In [1]: import numpy as np

In [2]: from numpy import linalg as LA

In [3]: np.set_printoptions(precision=2, suppress=True, linewidth=160)

In [4]: out = np.array([[1, 6, 4], [8, 2, 9], [6, 4, 1]])

In [5]: M = np.tril(out)

In [6]: M
Out[6]: 
array([[1, 0, 0],
       [8, 2, 0],
       [6, 4, 1]])

In [7]: print(M - M[0])
[[0 0 0]
 [7 2 0]
 [5 4 1]]

In [8]: np.round(LA.norm(M), 2)
Out[8]: np.float64(11.05)

In [9]: np.count_nonzero(M)
Out[9]: np.int64(6)

In [10]: M.sum(axis=0)
Out[10]: array([15,  6,  1])

In [11]: out = np.array([[4, 2], [2, 5]])

In [12]: cent = np.kron(out, M)

In [13]: np.round(LA.norm(cent, 2), 2), round(float(LA.norm(out, 2) * LA.norm(M, 2)), 2)
Out[13]: (np.float64(71.23), 71.23)

In [14]: LA.matrix_rank(cent)
Out[14]: np.int64(6)

In [15]: cent
Out[15]: 
array([[ 4,  0,  0,  2,  0,  0],
       [32,  8,  0, 16,  4,  0],
       [24, 16,  4, 12,  8,  2],
       [ 2,  0,  0,  5,  0,  0],
       [16,  4,  0, 40, 10,  0],
       [12,  8,  2, 30, 20,  5]])

In [16]: X = np.load("a.npy")

In [17]: X
Out[17]: 
array([[ 0.67,  0.27,  0.15, -0.45,  0.5 ],
       [ 0.27,  0.78, -0.12,  0.36, -0.41],
       [ 0.15, -0.12,  0.93,  0.2 , -0.23],
       [-0.45,  0.36,  0.2 ,  0.39,  0.69],
       [ 0.5 , -0.41, -0.23,  0.69,  0.22]])

In [18]: # columns are unit length and at right angles

In [19]: out = X / LA.norm(X, axis=1, keepdims=True)

In [20]: G = out @ out.T

In [21]: LA.norm(out, axis=1)
Out[21]: array([1., 1., 1., 1., 1.])

In [22]: (np.abs(G) > 0.9).astype(int)
Out[22]: 
array([[1, 0, 0, 0, 0],
       [0, 1, 0, 0, 0],
       [0, 0, 1, 0, 0],
       [0, 0, 0, 1, 0],
       [0, 0, 0, 0, 1]])

In [23]: print(G[0].round(2) + 0)
[1. 0. 0. 0. 0.]

In [24]: (G - 2 * np.eye(5)).round(6).argmax(axis=1)
Out[24]: array([1, 0, 0, 0, 0])

In [25]: ev, vecs = LA.eigh(X)

In [26]: (ev > 1e-8).sum(), (ev < -1e-8).sum()
Out[26]: (np.int64(4), np.int64(1))

In [27]: ev.sum(), np.trace(X)
Out[27]: (np.float64(3.0), np.float64(3.0))

In [28]: print(np.round(vecs.T @ vecs, 2) + 0)
[[1. 0. 0. 0. 0.]
 [0. 1. 0. 0. 0.]
 [0. 0. 1. 0. 0.]
 [0. 0. 0. 1. 0.]
 [0. 0. 0. 0. 1.]]

In [29]: np.round(vecs.T @ X @ vecs, 2) + 0
Out[29]: 
array([[-1.,  0.,  0.,  0.,  0.],
       [ 0.,  1.,  0.,  0.,  0.],
       [ 0.,  0.,  1.,  0.,  0.],
       [ 0.,  0.,  0.,  1.,  0.],
       [ 0.,  0.,  0.,  0.,  1.]])

In [30]: ev, vecs = LA.eig(X)

In [31]: np.sort(LA.eigvals(LA.inv(X)))
Out[31]: array([-1.,  1.,  1.,  1.,  1.])

In [32]: np.sort(LA.eigvals(X @ X))
Out[32]: array([1., 1., 1., 1., 1.])

In [33]: print(ev)
[ 1. -1.  1.  1.  1.]

In [34]: np.sort(LA.eigvals(X.T))
Out[34]: array([-1.,  1.,  1.,  1.,  1.])

In [35]: print(np.round(np.prod(ev), 2))
-1.0

In [36]: np.round(X.T @ X, 2) + 0
Out[36]: 
array([[1., 0., 0., 0., 0.],
       [0., 1., 0., 0., 0.],
       [0., 0., 1., 0., 0.],
       [0., 0., 0., 1., 0.],
       [0., 0., 0., 0., 1.]])

In [37]: LA.pinv(X)
Out[37]: 
array([[ 0.67,  0.27,  0.15, -0.45,  0.5 ],
       [ 0.27,  0.78, -0.12,  0.36, -0.41],
       [ 0.15, -0.12,  0.93,  0.2 , -0.23],
       [-0.45,  0.36,  0.2 ,  0.39,  0.69],
       [ 0.5 , -0.41, -0.23,  0.69,  0.22]])

In [38]: out = LA.inv(M)

In [39]: np.round(LA.det(M) * LA.det(out), 2)
Out[39]: np.float64(1.0)

In [40]: np.round(LA.slogdet(M)[0], 2)
Out[40]: np.float64(1.0)

In [41]: (np.abs(out) > 1e-9).astype(int)
Out[41]: 
array([[1, 0, 0],
       [1, 1, 0],
       [1, 1, 1]])

In [42]: print(LA.det(M) * out)
[[ 2.  0.  0.]
 [-8.  1.  0.]
 [20. -4.  2.]]

In [43]: LA.inv(out)
Out[43]: 
array([[ 1.,  0.,  0.],
       [ 8.,  2., -0.],
       [ 6.,  4.,  1.]])

In [44]: np.round(LA.cond(M), 2)
Out[44]: np.float64(119.91)

In [45]: K = np.array([[-3.0, 3.68, -3.84, -2.84, 0.68],
    ...:     [-3.0, 2.03, -3.02, -2.02, -0.97],
    ...:     [-3.0, -1.05, -1.48, -0.48, -4.05],
    ...:     [-3.0, 0.22, -2.11, -1.11, -2.78],
    ...:     [-3.0, 2.43, -3.21, -2.21, -0.57],
    ...:     [-3.0, 3.86, -3.93, -2.93, 0.86],
    ...:     [-3.0, -0.79, -1.6, -0.6, -3.79],
    ...:     [-3.0, 1.78, -2.89, -1.89, -1.22],
    ...:     [-3.0, 3.85, -3.92, -2.92, 0.85],
    ...:     [-3.0, 0.49, -2.25, -1.25, -2.51],
    ...:     [-3.0, 1.52, -2.76, -1.76, -1.48]])

In [46]: def softmax(z):
    ...:     e = np.exp(z - z.max(axis=-1, keepdims=True))
    ...:     return e / e.sum(axis=-1, keepdims=True)
    ...: 

In [47]: softmax(K[9])
Out[47]: array([0.02, 0.76, 0.05, 0.13, 0.04])

In [48]: scores = K @ K.T / np.sqrt(5)

In [49]: softmax(scores).round(6).argmax(axis=1)
Out[49]: array([5, 5, 2, 2, 5, 5, 2, 5, 5, 2, 5])
